$ ipython --no-banner

In [1]: import numpy as np

In [2]: from numpy import linalg as LA

In [3]: np.set_printoptions(precision=2, suppress=True, linewidth=120, legacy="1.25")

In [4]: A = np.load("block0.npy")

In [5]: A
Out[5]: 
array([[ 0.,  0.,  0., -3.,  4., -4., -4.],
       [ 0.,  0.,  0., -4., -1.,  2.,  0.],
       [ 0.,  0.,  0.,  1., -3.,  5., -1.],
       [-3., -4.,  1.,  0.,  0.,  0.,  0.],
       [ 4., -1., -3.,  0.,  0.,  0.,  0.],
       [-4.,  2.,  5.,  0.,  0.,  0.,  0.],
       [-4.,  0., -1.,  0.,  0.,  0.,  0.]])

In [6]: # symmetric

In [7]: rng = np.random.default_rng(83491)

In [8]: idx = rng.permutation(7)

In [9]: idx
Out[9]: array([4, 6, 1, 2, 3, 0, 5])

In [10]: other = A[idx][:, idx]

In [11]: round(float(LA.det(other)), 2), round(LA.det(A[idx]), 2)
Out[11]: (0.0, 0.0)

In [12]: other
Out[12]: 
array([[ 0.,  0., -1., -3.,  0.,  4.,  0.],
       [ 0.,  0.,  0., -1.,  0., -4.,  0.],
       [-1.,  0.,  0.,  0., -4.,  0.,  2.],
       [-3., -1.,  0.,  0.,  1.,  0.,  5.],
       [ 0.,  0., -4.,  1.,  0., -3.,  0.],
       [ 4., -4.,  0.,  0., -3.,  0., -4.],
       [ 0.,  0.,  2.,  5.,  0., -4.,  0.]])

In [13]: np.round(np.sort(np.abs(LA.eigvals(other))), 2) + 0
Out[13]: array([0.  , 3.02, 3.02, 5.02, 5.02, 8.93, 8.93])

In [14]: other = np.array([[0, -2], [-1, -2], [-5, -2], [0, 2], [0, -1], [-5, 4], [-5, 3]])

In [15]: np.einsum("ij,ij->i", A, A)
Out[15]: array([57., 21., 36., 26., 26., 45., 17.])

In [16]: A @ other
Out[16]: 
array([[ 40., -38.],
       [-10.,   1.],
       [-20.,  22.],
       [ -1.,  12.],
       [ 16.,   0.],
       [-27.,  -6.],
       [  5.,  10.]])

In [17]: np.einsum("ik,kj->ij", A, other)
Out[17]: 
array([[ 40., -38.],
       [-10.,   1.],
       [-20.,  22.],
       [ -1.,  12.],
       [ 16.,   0.],
       [-27.,  -6.],
       [  5.,  10.]])

In [18]: LA.matrix_rank(np.vstack([A, other.T]))
Out[18]: 7

In [19]: np.vstack([A, other.T]).shape
Out[19]: (9, 7)

In [20]: np.einsum("ij->j", A)
Out[20]: array([-7., -3.,  2., -6.,  0.,  3., -5.])

In [21]: gram = A.T @ A

In [22]: np.diag(gram)
Out[22]: array([57., 21., 36., 26., 26., 45., 17.])

In [23]: (A @ A.T).shape
Out[23]: (7, 7)

In [24]: np.round(LA.eigvalsh(gram)[::-1], 2) + 0
Out[24]: array([79.71, 79.71, 25.18, 25.18,  9.12,  9.12,  0.  ])

In [25]: gram
Out[25]: 
array([[ 57.,   0., -31.,   0.,   0.,   0.,   0.],
       [  0.,  21.,   9.,   0.,   0.,   0.,   0.],
       [-31.,   9.,  36.,   0.,   0.,   0.,   0.],
       [  0.,   0.,   0.,  26., -11.,   9.,  11.],
       [  0.,   0.,   0., -11.,  26., -33., -13.],
       [  0.,   0.,   0.,   9., -33.,  45.,  11.],
       [  0.,   0.,   0.,  11., -13.,  11.,  17.]])

In [26]: np.round(LA.svd(A, compute_uv=False) ** 2, 2) + 0
Out[26]: array([79.71, 79.71, 25.18, 25.18,  9.12,  9.12,  0.  ])

In [27]: w, evecs = LA.eigh(A)

In [28]: x0 = np.array([0, 1, 1, 0, 1, 0, 2])

In [29]: np.round(LA.eigvalsh(A[1:, 1:]), 2) + 0
Out[29]: array([-6.34, -4.1 ,  0.  ,  0.  ,  4.1 ,  6.34])

In [30]: (np.sign(evecs[:, -1].round(6)) == np.sign(evecs[0, -1].round(6))).astype(int)
Out[30]: array([1, 0, 0, 0, 1, 0, 0])

In [31]: round(float(x0 @ A @ x0 / (x0 @ x0)), 2), round(w[0], 2), round(float(w[-1]), 2)
Out[31]: (-1.71, -8.93, 8.93)

In [32]: x0 @ A @ x0
Out[32]: -12.0

In [33]: LA.matrix_rank(A)
Out[33]: 6

In [34]: A.sum(axis=0)
Out[34]: array([-7., -3.,  2., -6.,  0.,  3., -5.])

In [35]: A.mean(axis=0)
Out[35]: array([-1.  , -0.43,  0.29, -0.86,  0.  ,  0.43, -0.71])

In [36]: X = np.loadtxt("test7.csv", delimiter=",")

In [37]: X
Out[37]: 
array([[ 6.,  1.,  7.,  5.,  8.,  6.],
       [ 4.,  0.,  4.,  2.,  6.,  5.],
       [ 2.,  2.,  3.,  3.,  4.,  1.],
       [ 2.,  0.,  0.,  0.,  2.,  4.],
       [14.,  5.,  7., 13.,  8., 10.],
       [ 0.,  0.,  0.,  0.,  0.,  0.],
       [ 6.,  4.,  3.,  7.,  4.,  3.],
       [ 5.,  2.,  2.,  4.,  4.,  4.],
       [ 6.,  4.,  0.,  6.,  2.,  3.],
       [ 0.,  4.,  0.,  3.,  0.,  0.],
       [12.,  4., 10., 12., 10.,  9.],
       [ 8.,  2., 10.,  8., 10.,  7.],
       [ 0.,  0.,  0.,  0.,  0.,  0.],
       [ 9.,  4.,  2.,  8.,  4.,  6.],
       [ 3.,  4.,  4.,  6.,  4.,  0.],
       [ 0.,  2.,  0.,  0.,  0.,  0.],
       [ 4.,  3.,  3.,  5.,  4.,  2.],
       [ 3.,  1.,  0.,  1.,  2.,  3.],
       [ 0.,  0.,  0.,  0.,  0.,  0.],
       [ 5.,  2.,  2.,  4.,  4.,  4.],
       [10.,  3.,  1.,  7.,  4.,  8.],
       [ 7.,  3.,  0.,  5.,  2.,  5.],
       [ 0.,  2.,  0.,  0.,  0.,  0.],
       [ 9.,  4.,  2.,  8.,  4.,  6.],
       [ 0.,  0.,  0.,  0.,  0.,  0.],
       [ 5.,  2.,  2.,  4.,  4.,  4.],
       [ 0.,  1.,  0.,  0.,  0.,  0.],
       [ 0.,  0.,  0.,  0.,  0.,  0.],
       [ 2.,  5.,  0.,  5.,  0.,  0.],
       [ 0.,  2.,  4.,  2.,  4.,  0.],
       [ 3.,  1.,  2.,  2.,  4.,  3.],
       [ 1.,  0.,  0.,  0.,  0.,  2.],
       [10.,  3., 10., 10., 10.,  8.]])

In [38]: D = LA.norm(X[:, None] - X[None], axis=-1)

In [39]: np.flatnonzero(D[21] < D.mean() / 2)
Out[39]: array([ 7,  8, 19, 21, 25])

In [40]: LA.matrix_rank(D ** 2)
Out[40]: 8

In [41]: other = X + rng.integers(-2, 3, (33, 1)) @ rng.integers(-2, 3, (1, 6))

In [42]: other
Out[42]: 
array([[ 6.,  2.,  6.,  6., 10.,  4.],
       [ 4.,  2.,  2.,  4., 10.,  1.],
       [ 2.,  2.,  3.,  3.,  4.,  1.],
       [ 2., -1.,  1., -1.,  0.,  6.],
       [14.,  6.,  6., 14., 10.,  8.],
       [ 0.,  2., -2.,  2.,  4., -4.],
       [ 6.,  2.,  5.,  5.,  0.,  7.],
       [ 5.,  0.,  4.,  2.,  0.,  8.],
       [ 6.,  2.,  2.,  4., -2.,  7.],
       [ 0.,  5., -1.,  4.,  2., -2.],
       [12.,  3., 11., 11.,  8., 11.],
       [ 8.,  2., 10.,  8., 10.,  7.],
       [ 0.,  0.,  0.,  0.,  0.,  0.],
       [ 9.,  3.,  3.,  7.,  2.,  8.],
       [ 3.,  2.,  6.,  4.,  0.,  4.],
       [ 0.,  2.,  0.,  0.,  0.,  0.],
       [ 4.,  3.,  3.,  5.,  4.,  2.],
       [ 3.,  0.,  1.,  0.,  0.,  5.],
       [ 0., -2.,  2., -2., -4.,  4.],
       [ 5.,  2.,  2.,  4.,  4.,  4.],
       [10.,  5., -1.,  9.,  8.,  4.],
       [ 7.,  4., -1.,  6.,  4.,  3.],
       [ 0.,  3., -1.,  1.,  2., -2.],
       [ 9.,  3.,  3.,  7.,  2.,  8.],
       [ 0.,  0.,  0.,  0.,  0.,  0.],
       [ 5.,  0.,  4.,  2.,  0.,  8.],
       [ 0.,  0.,  1., -1., -2.,  2.],
       [ 0.,  1., -1.,  1.,  2., -2.],
       [ 2.,  5.,  0.,  5.,  0.,  0.],
       [ 0.,  4.,  2.,  4.,  8., -4.],
       [ 3., -1.,  4.,  0.,  0.,  7.],
       [ 1.,  2., -2.,  2.,  4., -2.],
       [10.,  4.,  9., 11., 12.,  6.]])

In [43]: LA.matrix_rank(other - X, tol=1e-8)
Out[43]: 1

In [44]: np.abs(other - X).sum(axis=1)
Out[44]: 
array([ 7., 14.,  0.,  7.,  7., 14., 14., 14., 14.,  7.,  7.,  0.,  0.,  7., 14.,  0.,  0.,  7., 14.,  0., 14.,  7.,
        7.,  7.,  0., 14.,  7.,  7.,  0., 14., 14., 14.,  7.])

In [45]: Ac = X - X.mean(axis=0)

In [46]: U, sv, Vt = LA.svd(Ac, full_matrices=False)

In [47]: np.abs(Vt[-1])
Out[47]: array([0.57, 0.34, 0.32, 0.59, 0.16, 0.28])

In [48]: np.round((sv ** 2).sum() ** 2 / (sv ** 4).sum(), 2)
Out[48]: 1.41

In [49]: (np.sign(U[:, 0]) == np.sign(U[0, 0])).astype(int)
Out[49]: array([1, 1, 0, 0, 1, 0, 1, 1, 1, 0, 1, 1, 0, 1, 1, 0, 1, 0, 0, 1, 1, 1, 0, 1, 0, 1, 0, 0, 0, 0, 0, 0, 1])

In [50]: sv
Out[50]: array([40.54, 14.22, 10.52,  3.03,  2.32,  1.18])

In [51]: LA.matrix_rank(Ac)
Out[51]: 6

In [52]: np.round(Ac.mean(axis=0), 2) + 0
Out[52]: array([0., 0., 0., 0., 0., 0.])

In [53]: np.searchsorted(np.cumsum(sv ** 2) / (sv ** 2).sum(), 0.9) + 1
Out[53]: 2

In [54]: np.abs(Vt[0]).argmax()
Out[54]: 0

In [55]: K = np.load("arr.npy")

In [56]: K
Out[56]: 
array([[8, 0, 0, 0, 0, 0],
       [3, 9, 0, 0, 0, 0],
       [3, 7, 0, 0, 0, 0],
       [7, 4, 7, 7, 0, 0],
       [8, 2, 3, 7, 1, 0],
       [1, 2, 2, 6, 3, 9]])

In [57]: np.allclose(K, K.T)
Out[57]: False

In [58]: np.allclose(K @ K.T, K.T @ K)
Out[58]: False

In [59]: np.sort(np.abs(LA.eigvals(K)))
Out[59]: array([0., 1., 7., 8., 9., 9.])

In [60]: LA.matrix_power(K, 2)
Out[60]: 
array([[ 64,   0,   0,   0,   0,   0],
       [ 51,  81,   0,   0,   0,   0],
       [ 45,  63,   0,   0,   0,   0],
       [138, 113,  49,  49,   0,   0],
       [136,  69,  52,  56,   1,   0],
       [ 95,  80,  69, 117,  30,  81]])

In [61]: K @ K
Out[61]: 
array([[ 64,   0,   0,   0,   0,   0],
       [ 51,  81,   0,   0,   0,   0],
       [ 45,  63,   0,   0,   0,   0],
       [138, 113,  49,  49,   0,   0],
       [136,  69,  52,  56,   1,   0],
       [ 95,  80,  69, 117,  30,  81]])

In [62]: round(LA.det(K), 2)
Out[62]: 0.0

In [63]: np.trace(K)
Out[63]: 34
